$ python -q
>>> import numpy as np
>>> from numpy import linalg as LA
>>> np.set_printoptions(precision=1, suppress=True, linewidth=100, floatmode="fixed")
>>> rnd = lambda a: np.round(a, 1) + 0
>>> A = np.loadtxt("block19.csv", delimiter=",")
>>> A
array([[-2.0, -2.0,  1.0, -1.0, -1.0],
       [-2.0, -2.0, -2.0,  1.0, -1.0],
       [ 1.0, -2.0, -2.0, -2.0,  1.0],
       [-1.0,  1.0, -2.0, -2.0, -2.0],
       [-1.0, -1.0,  1.0, -2.0, -2.0]])
>>> # symmetric
>>> ev, vecs = LA.eigh(A)
>>> vec = np.array([1, -4, -1, 2, 2])
>>> np.abs(A).sum(axis=1).max(), rnd(np.abs(ev).max())
(np.float64(8.0), np.float64(5.3))
>>> (np.sign(vecs[:, -1].round(6)) == np.sign(vecs[0, -1].round(6))).astype(int)
array([1, 0, 1, 0, 1])
>>> rnd(vecs * np.maximum(ev, 0) @ vecs.T)
array([[ 0.3, -0.5,  0.5, -0.5,  0.3],
       [-0.5,  0.8, -0.8,  0.8, -0.5],
       [ 0.5, -0.8,  0.9, -0.8,  0.5],
       [-0.5,  0.8, -0.8,  0.8, -0.5],
       [ 0.3, -0.5,  0.5, -0.5,  0.3]])
>>> rnd(vec @ A @ vec / (vec @ vec)), rnd(ev[0]), rnd(ev[-1])
(np.float64(-2.8), np.float64(-5.3), np.float64(3.1))
>>> O, R = LA.qr(A)
>>> rnd(O)
array([[-0.6, -0.3, -0.4, -0.2, -0.6],
       [-0.6, -0.3,  0.4,  0.5,  0.3],
       [ 0.3, -0.8,  0.4, -0.4, -0.1],
       [-0.3,  0.5,  0.6, -0.5, -0.1],
       [-0.3, -0.1, -0.3, -0.5,  0.7]])
>>> rnd(R)
array([[ 3.3,  1.8,  0.3,  0.6,  2.7],
       [ 0.0,  3.3,  0.7,  0.9, -0.9],
       [ 0.0,  0.0, -3.7, -0.6, -0.2],
       [ 0.0,  0.0,  0.0,  3.5,  1.4],
       [ 0.0,  0.0,  0.0,  0.0, -0.9]])
>>> rnd(O.T @ O)
array([[1.0, 0.0, 0.0, 0.0, 0.0],
       [0.0, 1.0, 0.0, 0.0, 0.0],
       [0.0, 0.0, 1.0, 0.0, 0.0],
       [0.0, 0.0, 0.0, 1.0, 0.0],
       [0.0, 0.0, 0.0, 0.0, 1.0]])
>>> cov = A.T @ A
>>> (A @ A.T).shape
(5, 5)
>>> np.diag(cov)
array([11.0, 14.0, 14.0, 14.0, 11.0])
>>> cov
array([[11.0,  6.0,  1.0,  2.0,  9.0],
       [ 6.0, 14.0,  3.0,  4.0,  2.0],
       [ 1.0,  3.0, 14.0,  3.0,  1.0],
       [ 2.0,  4.0,  3.0, 14.0,  6.0],
       [ 9.0,  2.0,  1.0,  6.0, 11.0]])
>>> rnd(LA.svd(A, compute_uv=False) ** 2)
array([28.1, 14.3, 11.7,  9.5,  0.3])
>>> F = np.loadtxt("case13.csv", delimiter=",")
>>> F
array([[-3.2,  1.0,  2.1,  1.8],
       [-2.8,  0.9,  2.1,  2.1],
       [-3.2,  0.9,  1.9,  1.8],
       [-3.0,  0.9,  2.0,  1.9],
       [-3.2,  1.0,  1.9,  2.0],
       [-3.0,  1.2,  2.1,  1.9],
       [-3.3,  1.1,  2.0,  2.1],
       [-3.0,  1.0,  2.0,  1.8],
       [-3.1,  1.0,  2.1,  2.1],
       [-3.1,  1.0,  2.0,  2.0],
       [-3.0,  0.9,  1.8,  1.9],
       [-3.0,  0.9,  2.0,  2.0],
       [ 0.1,  1.0, -2.1,  3.1],
       [-0.1,  1.0, -2.0,  2.9],
       [-0.2,  0.8, -2.1,  2.9],
       [ 0.1,  0.9, -1.9,  3.1],
       [ 0.0,  1.0, -1.9,  2.9],
       [ 0.1,  1.1, -2.0,  3.0],
       [-0.1,  0.9, -2.0,  3.0],
       [ 0.0,  1.1, -1.7,  3.1],
       [ 0.1,  0.9, -2.2,  2.9],
       [ 0.0,  0.8, -2.1,  3.1],
       [ 0.0,  1.0, -1.8,  3.0],
       [-0.1,  1.0, -2.1,  2.9]])
>>> vec = np.array([2, 4, 3, -5])
>>> rhs = F @ vec
>>> coef, lr = np.zeros(4), 1 / LA.norm(F, 2) ** 2
>>> for i in range(3):
...     coef -= lr * F.T @ (F @ coef - rhs)
...     if i % 1 == 0: print(i, round(LA.norm(F @ coef - rhs), 1))
... 
0 16.4
1 6.5
2 3.5
>>> rnd(coef)
array([ 0.5, -1.3,  2.0, -3.8])
>>> cov = np.cov(F, rowvar=False)
>>> rnd(F.std(axis=0))
array([1.5, 0.1, 2.0, 0.5])
>>> rnd(LA.eigvalsh(cov)[::-1])
array([6.9, 0.0, 0.0, 0.0])
>>> cov.shape
(4, 4)
>>> rnd(np.polyfit(F[:, 2], F[:, 3], 1))
array([-0.3,  2.5])
>>> rnd(np.corrcoef(F.T))
array([[ 1.0, -0.1, -1.0,  1.0],
       [-0.1,  1.0,  0.2, -0.1],
       [-1.0,  0.2,  1.0, -1.0],
       [ 1.0, -0.1, -1.0,  1.0]])
